$ python -q
>>> import numpy as np
>>> np.set_printoptions(precision=3, suppress=True, linewidth=140)
>>> data = np.loadtxt("out18.csv", delimiter=",")
>>> data
array([[ -4.508,  16.217,   8.164,  -7.073],
       [ -3.292,  18.902,   4.663,  -3.185],
       [ -0.388,  19.327,  -2.6  ,   4.424],
       [ -2.8  , -13.501,   9.414, -11.012],
       [ -5.581,   8.93 ,  12.16 , -11.885],
       [  0.029,  18.928,  -3.56 ,   5.389],
       [  1.617,  16.454,  -7.03 ,   8.788],
       [ -3.531, -11.063,  10.772, -12.211],
       [  2.482, -19.666,  -2.516,   0.88 ],
       [ -5.47 ,   1.027,  13.343, -13.82 ],
       [ -4.678,  15.601,   8.699,  -7.686],
       [  5.585,  -2.99 , -13.264,  13.563],
       [  4.739,   5.313, -12.7  ,  13.712],
       [  5.439, -10.922, -11.444,  10.962],
       [  4.464, -16.364,  -8.027,   6.918],
       [ -5.493,   1.345,  13.339, -13.787],
       [ -5.46 ,  10.693,  11.536, -11.079],
       [ -2.801, -13.498,   9.416, -11.013],
       [ -5.407,  11.261,  11.3  , -10.783],
       [ -0.418,  19.351,  -2.53 ,   4.353],
       [ -3.002,  19.247,   3.88 ,  -2.339],
       [  4.913, -14.582,  -9.468,   8.578],
       [  4.165,   8.404, -11.85 ,  13.1  ],
       [  5.583,  -2.947, -13.267,  13.57 ],
       [ -5.227,  -1.676,  13.238, -13.95 ],
       [ -2.56 ,  19.617,   2.72 ,  -1.096],
       [ -0.855,  19.648,  -1.505,   3.311],
       [  3.669,  10.535, -11.015,  12.418],
       [ -5.524,   1.836,  13.326, -13.731],
       [ -5.608,   8.326,  12.338, -12.125],
       [  5.616,  -8.116, -12.396,  12.204],
       [ -2.404,  19.708,   2.316,  -0.668]])
>>> dist = np.linalg.norm(data[:, None] - data[None], axis=-1)
>>> dist[:5, :5]
array([[ 0.   ,  6.005, 16.574, 30.052,  9.663],
       [ 6.005,  0.   , 10.92 , 33.675, 15.381],
       [16.574, 10.92 ,  0.   , 38.289, 24.877],
       [30.052, 33.675, 38.289,  0.   , 22.785],
       [ 9.663, 15.381, 24.877, 22.785,  0.   ]])
>>> np.flatnonzero(dist[18] < dist.mean() / 2)
array([ 0,  4,  9, 10, 15, 16, 18, 28, 29])
>>> np.linalg.norm(data, axis=1)
array([20., 20., 20., 20., 20., 20., 20., 20., 20., 20., 20., 20., 20., 20., 20., 20., 20., 20., 20., 20., 20., 20., 20., 20., 20., 20.,
       20., 20., 20., 20., 20., 20.])
>>> dist.shape
(32, 32)
>>> x = np.array([1, 0, -2, 2])
>>> a = np.maximum(data @ x, 0)
>>> np.flatnonzero(a > 1e-9)
array([ 2,  5,  6,  8, 11, 12, 13, 14, 19, 21, 22, 23, 26, 27, 30])
>>> data.T @ a
array([ 2339.843,   185.965, -5822.289,  6086.533])
>>> data * (a > 1e-9)[:, None]
array([[ -0.   ,   0.   ,   0.   ,  -0.   ],
       [ -0.   ,   0.   ,   0.   ,  -0.   ],
       [ -0.388,  19.327,  -2.6  ,   4.424],
       [ -0.   ,  -0.   ,   0.   ,  -0.   ],
       [ -0.   ,   0.   ,   0.   ,  -0.   ],
       [  0.029,  18.928,  -3.56 ,   5.389],
       [  1.617,  16.454,  -7.03 ,   8.788],
       [ -0.   ,  -0.   ,   0.   ,  -0.   ],
       [  2.482, -19.666,  -2.516,   0.88 ],
       [ -0.   ,   0.   ,   0.   ,  -0.   ],
       [ -0.   ,   0.   ,   0.   ,  -0.   ],
       [  5.585,  -2.99 , -13.264,  13.563],
       [  4.739,   5.313, -12.7  ,  13.712],
       [  5.439, -10.922, -11.444,  10.962],
       [  4.464, -16.364,  -8.027,   6.918],
       [ -0.   ,   0.   ,   0.   ,  -0.   ],
       [ -0.   ,   0.   ,   0.   ,  -0.   ],
       [ -0.   ,  -0.   ,   0.   ,  -0.   ],
       [ -0.   ,   0.   ,   0.   ,  -0.   ],
       [ -0.418,  19.351,  -2.53 ,   4.353],
       [ -0.   ,   0.   ,   0.   ,  -0.   ],
       [  4.913, -14.582,  -9.468,   8.578],
       [  4.165,   8.404, -11.85 ,  13.1  ],
       [  5.583,  -2.947, -13.267,  13.57 ],
       [ -0.   ,  -0.   ,   0.   ,  -0.   ],
       [ -0.   ,   0.   ,   0.   ,  -0.   ],
       [ -0.855,  19.648,  -1.505,   3.311],
       [  3.669,  10.535, -11.015,  12.418],
       [ -0.   ,   0.   ,   0.   ,  -0.   ],
       [ -0.   ,   0.   ,   0.   ,  -0.   ],
       [  5.616,  -8.116, -12.396,  12.204],
       [ -0.   ,   0.   ,   0.   ,  -0.   ]])
>>> np.tanh(data @ x)
array([-1., -1.,  1., -1., -1.,  1.,  1., -1.,  1., -1., -1.,  1.,  1.,  1.,  1., -1., -1., -1., -1.,  1., -1.,  1.,  1.,  1., -1., -1.,
        1.,  1., -1., -1.,  1., -1.])
